% ipython --no-banner

In [1]: import numpy as np

In [2]: np.set_printoptions(suppress=True, linewidth=100)

In [3]: rnd = lambda a: np.round(a, 2) + 0

In [4]: A = np.load("run19.npy")

In [5]: A
Out[5]: 
array([[0, 0, 0, 0, 0, 0],
       [3, 1, 0, 0, 0, 0],
       [3, 1, 0, 0, 0, 0],
       [0, 0, 0, 0, 0, 0],
       [0, 0, 3, 1, 0, 0],
       [0, 0, 3, 1, 0, 0],
       [0, 0, 0, 0, 0, 0],
       [0, 0, 0, 0, 3, 1],
       [0, 0, 0, 0, 3, 1]])

In [6]: def softmax(z):
   ...:     e = np.exp(z - z.max(axis=-1, keepdims=True))
   ...:     return e / e.sum(axis=-1, keepdims=True)
   ...: 

In [7]: print(rnd(softmax(10 * A[6])))
[0.17 0.17 0.17 0.17 0.17 0.17]

In [8]: scores = A @ A.T / np.sqrt(6)

In [9]: rnd(softmax(scores)[6] @ A)
Out[9]: array([0.67, 0.22, 0.67, 0.22, 0.67, 0.22])

In [10]: softmax(scores).round(6).argmax(axis=1)
Out[10]: array([0, 1, 1, 0, 4, 4, 0, 7, 7])

In [11]: rank = np.linalg.matrix_rank(A)

In [12]: rank
Out[12]: np.int64(3)

In [13]: N = np.linalg.svd(A)[2][rank:].T

In [14]: N.shape
Out[14]: (6, 3)

In [15]: np.allclose(A @ N, 0)
Out[15]: True

In [16]: print(np.linalg.matrix_rank(A.T @ A), np.linalg.matrix_rank(A @ A.T))
3 3

In [17]: [int(np.linalg.matrix_rank(A[:, :j + 1])) for j in range(6)]
Out[17]: [1, 1, 2, 2, 3, 3]

In [18]: rnd(A @ np.linalg.pinv(A) @ A)
Out[18]: 
array([[0., 0., 0., 0., 0., 0.],
       [3., 1., 0., 0., 0., 0.],
       [3., 1., 0., 0., 0., 0.],
       [0., 0., 0., 0., 0., 0.],
       [0., 0., 3., 1., 0., 0.],
       [0., 0., 3., 1., 0., 0.],
       [0., 0., 0., 0., 0., 0.],
       [0., 0., 0., 0., 3., 1.],
       [0., 0., 0., 0., 3., 1.]])

In [19]: np.unique(A.round(6), axis=0).shape
Out[19]: (4, 6)

In [20]: np.allclose(A[:-1].T @ np.linalg.lstsq(A[:-1].T, A[-1])[0], A[-1])
Out[20]: True

In [21]: K = np.load("out11.npy")

In [22]: K
Out[22]: 
array([[2., 2., 0., 0., 0., 0.],
       [2., 3., 2., 0., 0., 0.],
       [0., 2., 6., 2., 0., 0.],
       [0., 0., 2., 6., 2., 0.],
       [0., 0., 0., 2., 0., 2.],
       [0., 0., 0., 0., 2., 9.]])

In [23]: Q, evecs = np.linalg.qr(K[:, :4])[0], np.linalg.qr(K[:, 4:])[0]

In [24]: sv = np.linalg.svd(Q.T @ evecs, compute_uv=False)

In [25]: (sv > 0.9).sum()
Out[25]: np.int64(1)

In [26]: rnd(sv)
Out[26]: array([0.93, 0.18])

In [27]: rnd(np.degrees(np.arccos(sv.clip(0, 1))))
Out[27]: array([22.  , 79.44])

In [28]: evals, evecs = np.linalg.eigh(K)

In [29]: vec = np.array([2, 0, 1, 2, 1, 2])

In [30]: (np.sign(evecs[:, -1].round(6)) == np.sign(evecs[0, -1].round(6))).astype(int)
Out[30]: array([1, 1, 1, 1, 1, 1])

In [31]: vec @ K @ vec
Out[31]: np.float64(98.0)

In [32]: np.abs(K).sum(axis=1).max(), rnd(np.abs(evals).max())
Out[32]: (np.float64(11.0), np.float64(9.52))

In [33]: rnd(np.linalg.eigvalsh(K[1:, 1:]))
Out[33]: array([-1.03,  1.85,  5.16,  8.5 ,  9.52])

In [34]: (K + K.T) / 2
Out[34]: 
array([[2., 2., 0., 0., 0., 0.],
       [2., 3., 2., 0., 0., 0.],
       [0., 2., 6., 2., 0., 0.],
       [0., 0., 2., 6., 2., 0.],
       [0., 0., 0., 2., 0., 2.],
       [0., 0., 0., 0., 2., 9.]])

In [35]: rnd(np.linalg.det(K))
Out[35]: np.float64(-208.0)

In [36]: print(K @ K)
[[ 8. 10.  4.  0.  0.  0.]
 [10. 17. 18.  4.  0.  0.]
 [ 4. 18. 44. 24.  4.  0.]
 [ 0.  4. 24. 44. 12.  4.]
 [ 0.  0.  4. 12.  8. 18.]
 [ 0.  0.  0.  4. 18. 85.]]

In [37]: rnd(np.abs(np.linalg.eigvals(K)).max())
Out[37]: np.float64(9.52)

In [38]: rnd(np.linalg.matrix_power(K, 4))
Out[38]: 
array([[ 180.,  322.,  388.,  136.,   16.,    0.],
       [ 322.,  729., 1234.,  676.,  120.,   16.],
       [ 388., 1234., 2868., 2232.,  496.,  168.],
       [ 136.,  676., 2232., 2688.,  792.,  732.],
       [  16.,  120.,  496.,  792.,  548., 1722.],
       [   0.,   16.,  168.,  732., 1722., 7565.]])

In [39]: rng = np.random.default_rng(18943)

In [40]: z = rng.permutation(6)

In [41]: z
Out[41]: array([2, 4, 1, 5, 0, 3])

In [42]: A2 = K[z][:, z]

In [43]: np.trace(A2)
Out[43]: np.float64(26.0)

In [44]: rnd(np.sort(np.abs(np.linalg.eigvals(A2))))
Out[44]: array([0.13, 1.03, 3.36, 5.48, 8.54, 9.52])

In [45]: np.allclose(A2, K)
Out[45]: False

In [46]: rnd(np.linalg.det(A2)), rnd(np.linalg.det(K[z]))
Out[46]: (np.float64(-208.0), np.float64(-208.0))

In [47]: E = np.load("test12.npy")

In [48]: print(E)
[[ 0  5  2  5  0 -3 -1 -2 -3]
 [ 0  0  1 -1 -3 -1  0 -4  5]
 [ 0  0  0  5 -3 -1  3  4  2]
 [ 0  0  0  0 -4 -4  2  0  0]
 [ 0  0  0  0  0  0 -3 -2  4]
 [ 0  0  0  0  0  0  5  5  4]
 [ 0  0  0  0  0  0  0  0 -2]
 [ 0  0  0  0  0  0  0  0 -3]
 [ 0  0  0  0  0  0  0  0  0]]

In [49]: left, sv, VT = np.linalg.svd(E)

In [50]: evecs = VT[:(sv > 1e-8).sum()]

In [51]: vec = E[5] + -1 * E[8] + rng.integers(2) * np.eye(9)[7]

In [52]: vec
Out[52]: array([0., 0., 0., 0., 0., 0., 5., 5., 4.])

In [53]: rnd(np.linalg.norm(vec - evecs.T @ evecs @ vec))
Out[53]: np.float64(0.0)

In [54]: np.linalg.cond(E) > 100
Out[54]: np.True_

In [55]: rnd(np.linalg.norm(E, 2) / np.linalg.norm(E))
Out[55]: np.float64(0.6)

In [56]: np.argsort(-np.linalg.norm(E, axis=0).round(6), kind="stable")[:3]
Out[56]: array([8, 7, 3])
